$ python3 -q
>>> import numpy as np
>>> from numpy import linalg as LA
>>> np.set_printoptions(precision=2, suppress=True, linewidth=140)
>>> rnd = lambda a: np.round(a, 2) + 0
>>> mat = np.loadtxt("test1.csv", delimiter=",")
>>> print(mat)
[[135. 121.  80.  43. 135. 157. 115. 112.  98.]
 [121. 197. 125. 116. 193. 207. 175. 164. 196.]
 [ 80. 125. 126.  87. 132. 164. 127. 110. 131.]
 [ 43. 116.  87.  93. 119. 131. 104. 108. 131.]
 [135. 193. 132. 119. 290. 190. 233. 226. 146.]
 [157. 207. 164. 131. 190. 328. 159. 224. 241.]
 [115. 175. 127. 104. 233. 159. 218. 157. 151.]
 [112. 164. 110. 108. 226. 224. 157. 279. 136.]
 [ 98. 196. 131. 131. 146. 241. 151. 136. 253.]]
>>> # symmetric, so the eigenvalues are real
>>> U, sig, Vt = LA.svd(mat)
>>> evecs = Vt[:(sig > 1e-8).sum()]
>>> rng = np.random.default_rng(225089)
>>> x = mat[6] + 2 * mat[3] + rng.integers(2) * np.eye(9)[8]
>>> x
array([201., 407., 301., 290., 471., 421., 426., 373., 414.])
>>> LA.matrix_rank(np.vstack([mat, x]))
np.int64(9)
>>> rnd(np.diag(evecs.T @ evecs))
array([0.73, 0.78, 0.99, 0.81, 0.99, 0.82, 0.99, 0.97, 0.92])
>>> w, evecs = LA.eigh(mat)
>>> print(np.unique(w.round(6) + 0, return_counts=True)[1])
[1 1 1 1 1 1 1 1 1]
>>> print(rnd(w))
[   0.      1.3    10.67   12.38   42.02   86.01  128.71  198.97 1438.94]
>>> rnd(LA.svd(mat, compute_uv=False))
array([1438.94,  198.97,  128.71,   86.01,   42.02,   12.38,   10.67,    1.3 ,    0.  ])
>>> rnd(evecs.T @ mat @ evecs)
array([[   0.  ,    0.  ,    0.  ,    0.  ,    0.  ,    0.  ,    0.  ,    0.  ,    0.  ],
       [   0.  ,    1.3 ,    0.  ,    0.  ,    0.  ,    0.  ,    0.  ,    0.  ,    0.  ],
       [   0.  ,    0.  ,   10.67,    0.  ,    0.  ,    0.  ,    0.  ,    0.  ,    0.  ],
       [   0.  ,    0.  ,    0.  ,   12.38,    0.  ,    0.  ,    0.  ,    0.  ,    0.  ],
       [   0.  ,    0.  ,    0.  ,    0.  ,   42.02,    0.  ,    0.  ,    0.  ,    0.  ],
       [   0.  ,    0.  ,    0.  ,    0.  ,    0.  ,   86.01,    0.  ,    0.  ,    0.  ],
       [   0.  ,    0.  ,    0.  ,    0.  ,    0.  ,    0.  ,  128.71,    0.  ,    0.  ],
       [   0.  ,    0.  ,    0.  ,    0.  ,    0.  ,    0.  ,    0.  ,  198.97,    0.  ],
       [   0.  ,    0.  ,    0.  ,    0.  ,    0.  ,    0.  ,    0.  ,    0.  , 1438.94]])
